$ ipython --no-banner

In [1]: import numpy as np

In [2]: np.set_printoptions(precision=3, suppress=True, linewidth=160, legacy="1.25")

In [3]: u = np.array([1, 3, 1])

In [4]: rng = np.random.default_rng(6204)

In [5]: K = np.outer(rng.normal(size=17), u) + 0.1 * rng.normal(size=(17, 3))

In [6]: print(K.round(3) + 0)
[[-0.787 -2.442 -0.798]
 [ 0.648  2.468  0.73 ]
 [-0.647 -2.058 -0.768]
 [-0.43  -0.958 -0.465]
 [-0.367 -0.999 -0.297]
 [-1.086 -3.187 -1.007]
 [-0.047 -0.085 -0.201]
 [-1.746 -5.118 -1.587]
 [ 1.774  5.386  1.907]
 [-0.599 -1.342 -0.533]
 [ 0.     0.231  0.049]
 [ 1.926  5.419  1.833]
 [ 1.653  5.184  1.843]
 [ 0.874  2.704  1.036]
 [-0.833 -2.457 -0.905]
 [ 0.567  1.822  0.769]
 [ 0.149  0.472  0.178]]

In [7]: x0 = np.array([1, -4, 2])

In [8]: target = K @ x0

In [9]: print(np.round(np.linalg.pinv(K) @ K, 3) + 0)
[[1. 0. 0.]
 [0. 1. 0.]
 [0. 0. 1.]]

In [10]: print(np.linalg.solve(K.T @ K, K.T @ target))
[ 1. -4.  2.]

In [11]: print(np.linalg.lstsq(K, target)[0])
[ 1. -4.  2.]

In [12]: target = target + 0.1 * rng.normal(size=17)

In [13]: print(target)
[  7.386  -7.875   5.932   2.435   2.996   9.774   0.108  15.608 -16.05    3.615  -0.902 -16.2   -15.219  -7.875   7.275  -5.317  -1.387]

In [14]: coef, *_ = np.linalg.lstsq(K, target)

In [15]: print(np.round(K.T @ (target - K @ coef), 3) + 0)
[0. 0. 0.]

In [16]: print([round(float(np.linalg.norm(np.linalg.solve(K.T @ K + lam * np.eye(3), K.T @ target))), 2) for lam in (0, 1, 10, 100)])
[4.63, 2.72, 2.56, 1.78]

In [17]: print(np.round(np.linalg.norm(target - K @ coef), 3))
0.42

In [18]: left, s, vt = np.linalg.svd(K)

In [19]: print(s)
[13.961  0.375  0.296]

In [20]: out = left[:, :1] @ np.diag(s[:1]) @ vt[:1]

In [21]: print(round(np.abs(K - out).max(), 3))
0.158

In [22]: cov = np.cov(K, rowvar=False)

In [23]: print(round(float(np.corrcoef(K[:, 1], K[:, 2])[0, 1]), 3))
0.996

In [24]: print(np.polyfit(K[:, 1], K[:, 2], 1))
[0.343 0.003]

In [25]: print(np.median(K, axis=0))
[-0.047 -0.085 -0.201]

In [26]: print(np.corrcoef(K.T))
[[1.    0.998 0.995]
 [0.998 1.    0.996]
 [0.995 0.996 1.   ]]

In [27]: print(cov.shape)
(3, 3)

In [28]: print(np.linalg.eigvalsh(cov)[::-1])
[12.075  0.009  0.004]

In [29]: F = np.array([[-1, 2, 2, -3],
    ...:     [-1, 3, -1, -2],
    ...:     [-4, 6, -1, -3],
    ...:     [-1, 4, -4, -2],
    ...:     [-2, 7, -6, -2],
    ...:     [1, 7, -9, -2],
    ...:     [-1, 7, -10, 1],
    ...:     [0, 7, -9, 0],
    ...:     [-3, 5, -12, -3],
    ...:     [-5, 8, -14, -1],
    ...:     [-6, 6, -11, -3],
    ...:     [-8, 9, -10, -5],
    ...:     [-7, 6, -8, -4],
    ...:     [-4, 4, -11, -6],
    ...:     [-5, 1, -8, -7]])

In [30]: out = F / np.sqrt((F ** 2).mean(axis=1, keepdims=True))

In [31]: print(np.linalg.matrix_rank(F - F.mean(axis=1, keepdims=True)))
3

In [32]: print(np.linalg.matrix_rank(out) == np.linalg.matrix_rank(F))
True

In [33]: print(np.linalg.norm(out, axis=1))
[2. 2. 2. 2. 2. 2. 2. 2. 2. 2. 2. 2. 2. 2. 2.]

In [34]: mat = np.load("dump.npy")

In [35]: print(mat)
[[5.993 6.003 3.025 2.997]
 [0.012 5.999 0.018 3.994]
 [3.99  7.005 1.967 4.   ]
 [5.976 8.987 2.964 4.99 ]
 [2.027 8.001 0.979 4.994]]

In [36]: def softmax(z):
    ...:     e = np.exp(z - z.max(axis=-1, keepdims=True))
    ...:     return e / e.sum(axis=-1, keepdims=True)
    ...: 

In [37]: print(softmax(mat).sum(axis=1))
[1. 1. 1. 1. 1.]

In [38]: print(np.round(softmax(10 * mat[2]), 3) + 0)
[0. 1. 0. 0.]

In [39]: S = mat @ mat.T / np.sqrt(4)

In [40]: print(np.round(softmax(S + np.triu(np.full(S.shape, -np.inf), 1)), 3) + 0)
[[1.    0.    0.    0.    0.   ]
 [0.128 0.872 0.    0.    0.   ]
 [0.382 0.    0.618 0.    0.   ]
 [0.    0.    0.    1.    0.   ]
 [0.    0.    0.    1.    0.   ]]

In [41]: print(np.round(softmax(S), 3) + 0)
[[0.    0.    0.    1.    0.   ]
 [0.    0.    0.    0.952 0.048]
 [0.    0.    0.    1.    0.   ]
 [0.    0.    0.    1.    0.   ]
 [0.    0.    0.    1.    0.   ]]
